In [1]: import numpy as np

In [2]: np.set_printoptions(precision=3, suppress=True, linewidth=120, legacy="1.25")

In [3]: mat = np.loadtxt("case2.csv", delimiter=",")

In [4]: print(mat)
[[ 10.33    5.61    1.977]
 [ -4.242  11.819  -0.229]
 [ -0.229 -10.07   -2.675]
 [  4.919   9.283   2.376]
 [  6.085  -2.196  13.937]
 [ -5.492  -3.515   1.585]
 [  0.619  -4.479   1.912]
 [-12.018  13.573  -7.922]
 [ -1.757  21.965  20.151]
 [ -8.415 -12.945 -15.783]
 [ -2.139   9.778  17.116]
 [  2.944  13.201   4.098]
 [ -6.081 -11.785  -4.821]
 [  8.704  14.314  -4.881]
 [ -7.712 -16.451  -7.364]
 [  8.81   -1.747   5.912]
 [  6.3     2.523 -13.503]
 [ -5.76   10.164 -11.782]
 [ -0.854  11.818  -1.355]
 [  1.038  -4.485  -4.182]
 [  0.459   5.083  -1.632]
 [ -1.472  -3.684 -11.993]
 [  1.822   3.943   1.965]
 [ -1.096   0.677  -5.259]
 [-12.49   -4.3     1.211]
 [  1.932  -3.507  -3.918]
 [ -1.722   1.885  -0.96 ]
 [ -3.339  -3.923   2.094]
 [  5.249   6.508   7.017]
 [ -0.832  -3.055   1.314]
 [  0.073  -6.165  -3.478]
 [ -0.185   5.6    20.496]
 [ -1.405 -10.745  -9.932]
 [ -6.69    5.487   1.602]]

In [5]: B = np.c_[mat[:, :2] @ np.array([[3, 2], [3, 0]]), np.array([1, 0, 1, 0, 1, 0, 2, 0, 0, 3, 3, 1, 1, 2, 1, 1, 2, 0, 3, 0, 3, 2, 0, 0, 1, 2, 2, 0, 1, 2, 3, 1, 3, 1])]

In [6]: B
Out[6]: 
array([[ 47.82 ,  20.66 ,   1.   ],
       [ 22.731,  -8.484,   0.   ],
       [-30.897,  -0.458,   1.   ],
       [ 42.606,   9.838,   0.   ],
       [ 11.667,  12.17 ,   1.   ],
       [-27.021, -10.984,   0.   ],
       [-11.58 ,   1.238,   2.   ],
       [  4.665, -24.036,   0.   ],
       [ 60.624,  -3.514,   0.   ],
       [-64.08 , -16.83 ,   3.   ],
       [ 22.917,  -4.278,   3.   ],
       [ 48.435,   5.888,   1.   ],
       [-53.598, -12.162,   1.   ],
       [ 69.054,  17.408,   2.   ],
       [-72.489, -15.424,   1.   ],
       [ 21.189,  17.62 ,   1.   ],
       [ 26.469,  12.6  ,   2.   ],
       [ 13.212, -11.52 ,   0.   ],
       [ 32.892,  -1.708,   3.   ],
       [-10.341,   2.076,   0.   ],
       [ 16.626,   0.918,   3.   ],
       [-15.468,  -2.944,   2.   ],
       [ 17.295,   3.644,   0.   ],
       [ -1.257,  -2.192,   0.   ],
       [-50.37 , -24.98 ,   1.   ],
       [ -4.725,   3.864,   2.   ],
       [  0.489,  -3.444,   2.   ],
       [-21.786,  -6.678,   0.   ],
       [ 35.271,  10.498,   1.   ],
       [-11.661,  -1.664,   2.   ],
       [-18.276,   0.146,   3.   ],
       [ 16.245,  -0.37 ,   1.   ],
       [-36.45 ,  -2.81 ,   3.   ],
       [ -3.609, -13.38 ,   1.   ]])

In [7]: np.linalg.matrix_rank(np.c_[mat, B])
Out[7]: 4

In [8]: np.linalg.norm(np.linalg.qr(mat)[0].T @ B, axis=0) ** 2 / ((B ** 2).sum(axis=0) + 1e-12)
Out[8]: array([1.   , 1.   , 0.021])

In [9]: A = np.diag(np.array([8, 3, 7])) + 2 * np.eye(3, k=1) + 2 * np.eye(3, k=-1)

In [10]: A
Out[10]: 
array([[8., 2., 0.],
       [2., 3., 2.],
       [0., 2., 7.]])

In [11]: # symmetric

In [12]: B = A / np.sqrt((A ** 2).mean(axis=1, keepdims=True))

In [13]: print(B[1])
[0.84 1.26 0.84]

In [14]: np.linalg.norm(B, axis=1)
Out[14]: array([1.732, 1.732, 1.732])

In [15]: A - A.mean(axis=1, keepdims=True)
Out[15]: 
array([[ 4.667, -1.333, -3.333],
       [-0.333,  0.667, -0.333],
       [-3.   , -1.   ,  4.   ]])

In [16]: u = np.array([2, 2, 0])

In [17]: B = A + np.outer(u, np.eye(3)[1])

In [18]: np.linalg.matrix_rank(np.linalg.inv(B) - np.linalg.inv(A), tol=1e-8)
Out[18]: 1

In [19]: W1 = np.array([[1, 0, 2], [2, 1, 2], [0, 2, 0]])

In [20]: beta = np.array([1, 1, 5])

In [21]: hid = np.maximum(A @ W1 + beta, 0)

In [22]: (hid > 0).astype(int)
Out[22]: 
array([[1, 1, 1],
       [1, 1, 1],
       [1, 1, 1]])

In [23]: print(np.linalg.matrix_rank(hid))
3

In [24]: Z = np.array([[-9, -6, 2], [1, -7, 1], [-3, -6, -2]])

In [25]: (hid @ Z).round(6).argmax(axis=1)
Out[25]: array([2, 2, 2])

In [26]: hid @ Z
Out[26]: 
array([[-189., -249.,  -21.],
       [-118., -200.,   -4.],
       [ -55., -203.,    9.]])

In [27]: W1 @ Z
Out[27]: 
array([[-15, -18,  -2],
       [-23, -31,   1],
       [  2, -14,   2]])

In [28]: rng = np.random.default_rng(66)

In [29]: z = rng.permutation(3)

In [30]: B = A[:, z] * rng.choice([-1, 1], 3)

In [31]: B
Out[31]: 
array([[-8.,  2.,  0.],
       [-2.,  3.,  2.],
       [-0.,  2.,  7.]])

In [32]: Uu, _, Vh = np.linalg.svd(A.T @ B)

In [33]: np.round(np.linalg.lstsq(A, B)[0], 3) + 0
Out[33]: 
array([[-1.,  0.,  0.],
       [ 0.,  1.,  0.],
       [ 0.,  0.,  1.]])

In [34]: vec = np.array([3, 0, 2])

In [35]: print((B @ vec).argmax())
2

In [36]: np.einsum("ij,j->i", B, vec)
Out[36]: array([-24.,  -2.,  14.])

In [37]: B @ np.eye(3)[0]
Out[37]: array([-8., -2.,  0.])

In [38]: feats = np.array([[1, 3, 1, 0, 1, 2, 2, 2],
    ...:     [3, 2, 2, 3, 3, 1, 1, 0],
    ...:     [2, 2, 2, 1, 1, 2, 0, 3],
    ...:     [3, 2, 3, 3, 0, 2, 3, 1],
    ...:     [3, 0, 1, 3, 0, 1, 3, 0],
    ...:     [16, 13, 11, 15, 16, 7, 7, 2]])

In [39]: O, Rm = np.linalg.qr(mat)

In [40]: O.shape, Rm.shape
Out[40]: ((34, 3), (3, 3))

In [41]: np.abs(np.diag(Rm))
Out[41]: array([32.068, 51.573, 45.094])

In [42]: np.allclose(Rm.T @ Rm, mat.T @ mat)
Out[42]: True

In [43]: np.round(np.trace(O @ O.T), 3)
Out[43]: 3.0
